$ python -q
>>> import numpy as np
>>> import numpy.linalg as la
>>> np.set_printoptions(precision=3, suppress=True, linewidth=100)
>>> rnd = lambda a: np.round(a, 3) + 0
>>> K = np.array([[-2.0, 1.0, 1.0, 1.0, 1.0, 1.0, 1.0],
...     [1.0, -2.0, 1.0, 1.0, 1.0, 1.0, 1.0],
...     [1.0, 1.0, -2.0, 1.0, 1.0, 1.0, 1.0],
...     [1.0, 1.0, 1.0, -2.0, 1.0, 1.0, 1.0],
...     [1.0, 1.0, 1.0, 1.0, -2.0, 1.0, 1.0],
...     [1.0, 1.0, 1.0, 1.0, 1.0, -2.0, 1.0],
...     [1.0, 1.0, 1.0, 1.0, 1.0, 1.0, -2.0]])
>>> # symmetric
>>> [round(float(la.det(K[:i, :i])), 2) + 0 for i in range(1, 8)]
[-2.0, 3.0, 0.0, -27.0, 162.0, -729.0, 2916.0]
>>> np.all(la.eigvalsh(K) > 0)
np.False_
>>> A = np.load("x.npy")
>>> A
array([[ 4, 10,  2,  3],
       [10,  4,  5,  9],
       [ 2,  5,  4,  5],
       [ 3,  9,  5, 10]])
>>> # symmetric, so the eigenvalues are real
>>> np.allclose(A, A.T)
True
>>> rnd(np.sort(np.abs(la.eigvals(A))))
array([ 1.167,  4.644,  7.43 , 23.619])
>>> la.matrix_power(A, 2)
array([[129, 117,  81, 142],
       [117, 222, 105, 181],
       [ 81, 105,  70, 121],
       [142, 181, 121, 215]])
>>> assert A == A.T
Traceback (most recent call last):
  File "<python-input-14>", line 1, in <module>
    assert A == A.T
           ^^^^^^^^
ValueError: The truth value of an array with more than one element is ambiguous. Use a.any() or a.all()
>>> np.all(la.eigvalsh(A) > 0)
np.False_
>>> rng = np.random.default_rng(96)
>>> lab = rng.permutation(4)
>>> lab
array([1, 2, 0, 3])
>>> M2 = A[lab][:, lab]
>>> np.allclose(M2, A)
False
>>> np.diag(M2)
array([ 4,  4,  4, 10])
>>> rnd(np.sort(np.abs(la.eigvals(M2))))
array([ 1.167,  4.644,  7.43 , 23.619])
>>> x = np.array([-3, 0, 0, -3])
>>> rhs = A @ x
>>> b, lr = np.zeros(4), 1 / la.norm(A, 2) ** 2
>>> for i in range(30):
...     b -= lr * A.T @ (A @ b - rhs)
...     if i % 5 == 0: print(i, round(la.norm(A @ b - rhs), 3))
... 
0 16.995
5 10.209
10 6.234
15 3.955
20 2.706
25 2.071
>>> rnd(la.cond(A))
np.float64(20.24)
>>> E = np.array([[3, 3, 3, 3], [3, 6, 6, 6], [3, 6, 9, 9], [3, 6, 9, 12]])
>>> W = np.array([[-3, 2, 0, 0, 3],
...     [-1, -2, -2, 3, 3],
...     [0, -3, 3, 0, 2],
...     [0, 1, 2, 0, -2]])
>>> b = np.array([3, 2, -2, 5, 1])
>>> hid = np.maximum(E @ W + b, 0)
>>> (hid > 0).mean(axis=0)
array([0., 0., 1., 1., 1.])
>>> hid
array([[ 0,  0,  7, 14, 19],
       [ 0,  0, 16, 23, 28],
       [ 0,  0, 31, 23, 28],
       [ 0,  0, 37, 23, 22]])
>>> C = np.array([[5, 1], [1, 0], [4, 3], [2, 5], [2, -2]])
>>> (hid @ C).round(6).argmax(axis=1)
array([0, 0, 0, 0])
>>> vals, V = la.eigh(E)
>>> rnd(vals.sum()), np.trace(E)
(np.float64(30.0), np.int64(30))
>>> rnd(la.svd(E, compute_uv=False))
array([24.873,  3.   ,  1.278,  0.849])
>>> rnd(V.T @ V)
array([[1., 0., 0., 0.],
       [0., 1., 0., 0.],
       [0., 0., 1., 0.],
       [0., 0., 0., 1.]])
>>> rnd(np.abs(V[:, -1]))
array([0.228, 0.429, 0.577, 0.657])
>>> mat = np.minimum.outer(np.arange(1, 7), np.arange(1, 7)) * 2
>>> mat
array([[ 2,  2,  2,  2,  2,  2],
       [ 2,  4,  4,  4,  4,  4],
       [ 2,  4,  6,  6,  6,  6],
       [ 2,  4,  6,  8,  8,  8],
       [ 2,  4,  6,  8, 10, 10],
       [ 2,  4,  6,  8, 10, 12]])
>>> # symmetric
>>> rnd(la.norm(mat) ** 2 / la.norm(mat, 2) ** 2)
np.float64(1.017)
>>> rnd(la.norm(mat, 1)), rnd(la.norm(mat, np.inf))
(np.float64(42.0), np.float64(42.0))
>>> la.norm(mat, axis=1).argmax()
np.int64(5)
>>> rnd(la.norm(mat, axis=1))
array([ 4.899,  9.165, 12.806, 15.748, 17.889, 19.079])
>>> rnd(la.norm(mat[3] - mat[2]))
np.float64(3.464)
>>> mat[3] @ mat[2]
np.int64(200)
>>> rnd(la.norm(mat, axis=0))
array([ 4.899,  9.165, 12.806, 15.748, 17.889, 19.079])
>>> rnd(la.norm(mat, "nuc"))
np.float64(42.0)
>>> vals, V = la.eigh(mat)
>>> x = np.array([8, 8, -7, -5, -1, -3])
>>> np.abs(mat).sum(axis=1).max(), rnd(np.abs(vals).max())
(np.int64(42), np.float64(34.414))
>>> (np.sign(V[:, -1].round(6)) == np.sign(V[0, -1].round(6))).astype(int)
array([1, 1, 1, 1, 1, 1])
>>> rnd(la.eigvalsh(mat[1:, 1:]))
array([ 0.549,  0.74 ,  1.302,  3.576, 33.833])
>>> J = np.tril(np.array([[-2, 2, 2, -1, 1, 1, 1],
...     [1, 0, 1, 1, 0, 1, -1],
...     [0, -1, -2, -2, 0, -1, -2],
...     [-1, 1, 1, -2, -1, 1, 1],
...     [1, 2, -2, -2, 2, 1, 1],
...     [-2, 2, 0, -2, -2, 0, 0],
...     [-2, 1, 2, -2, -1, 1, 0]]), -1) + np.eye(7, dtype=int)
>>> J
array([[ 1,  0,  0,  0,  0,  0,  0],
       [ 1,  1,  0,  0,  0,  0,  0],
       [ 0, -1,  1,  0,  0,  0,  0],
       [-1,  1,  1,  1,  0,  0,  0],
       [ 1,  2, -2, -2,  1,  0,  0],
       [-2,  2,  0, -2, -2,  1,  0],
       [-2,  1,  2, -2, -1,  1,  1]])
>>> # triangular, det is the product of the diagonal
>>> x = np.ones(4)
>>> for _ in range(3):
...     x = E @ x
...     x /= la.norm(x)
...     print(round(x @ E @ x, 3))
... 
24.841
24.872
24.873
>>> rnd(la.eigvalsh(E)[-1])
np.float64(24.873)
